$ ipython --no-banner

In [1]: import numpy as np

In [2]: np.set_printoptions(precision=3, suppress=True, linewidth=140, sign=" ")

In [3]: B = np.array([[-1.3, -0.2],
   ...:     [-0.3, 1.2],
   ...:     [-0.6, 0.6],
   ...:     [-0.3, 0.4],
   ...:     [2.2, -1.0],
   ...:     [0.8, -1.6],
   ...:     [-0.7, -1.1]])

In [4]: cent = np.array([[-0.5, 1.1, 1.1, 0.1, 0.3, -0.5, 1.2],
   ...:     [0.6, -1.4, 1.8, 0.7, -0.4, -1.2, 0.4]])

In [5]: feats = B @ cent

In [6]: print(feats)
[[ 0.53 -1.15 -1.79 -0.27 -0.31  0.89 -1.64]
 [ 0.87 -2.01  1.83  0.81 -0.57 -1.29  0.12]
 [ 0.66 -1.5   0.42  0.36 -0.42 -0.42 -0.48]
 [ 0.39 -0.89  0.39  0.25 -0.25 -0.33 -0.2 ]
 [-1.7   3.82  0.62 -0.48  1.06  0.1   2.24]
 [-1.36  3.12 -2.   -1.04  0.88  1.52  0.32]
 [-0.31  0.77 -2.75 -0.84  0.23  1.67 -1.28]]

In [7]: print(round(np.trace(np.linalg.pinv(feats) @ feats), 3))
2.0

In [8]: J = np.loadtxt("run10.csv", delimiter=",")

In [9]: print(J)
[[-0.471 -0.067  0.624 -0.619]
 [-0.236 -0.938 -0.027  0.254]
 [-0.707  0.155 -0.672 -0.156]
 [-0.471  0.304  0.397  0.726]]

In [10]: # orthonormal columns

In [11]: Q = J.astype(float).copy()

In [12]: for j in range(4):
    ...:     Q[:, j] -= Q[:, :j] @ (Q[:, :j].T @ Q[:, j])
    ...:     Q[:, j] /= np.linalg.norm(Q[:, j])
    ...: 

In [13]: print(Q)
[[-0.471 -0.067  0.624 -0.619]
 [-0.236 -0.938 -0.027  0.254]
 [-0.707  0.155 -0.672 -0.156]
 [-0.471  0.304  0.397  0.726]]

In [14]: print(np.round(Q.T @ J, 3) + 0)
[[ 1.  0.  0.  0.]
 [ 0.  1.  0.  0.]
 [ 0.  0.  1.  0.]
 [ 0.  0.  0.  1.]]

In [15]: print(np.round(Q.T @ Q, 3) + 0)
[[ 1.  0.  0.  0.]
 [ 0.  1.  0.  0.]
 [ 0.  0.  1.  0.]
 [ 0.  0.  0.  1.]]
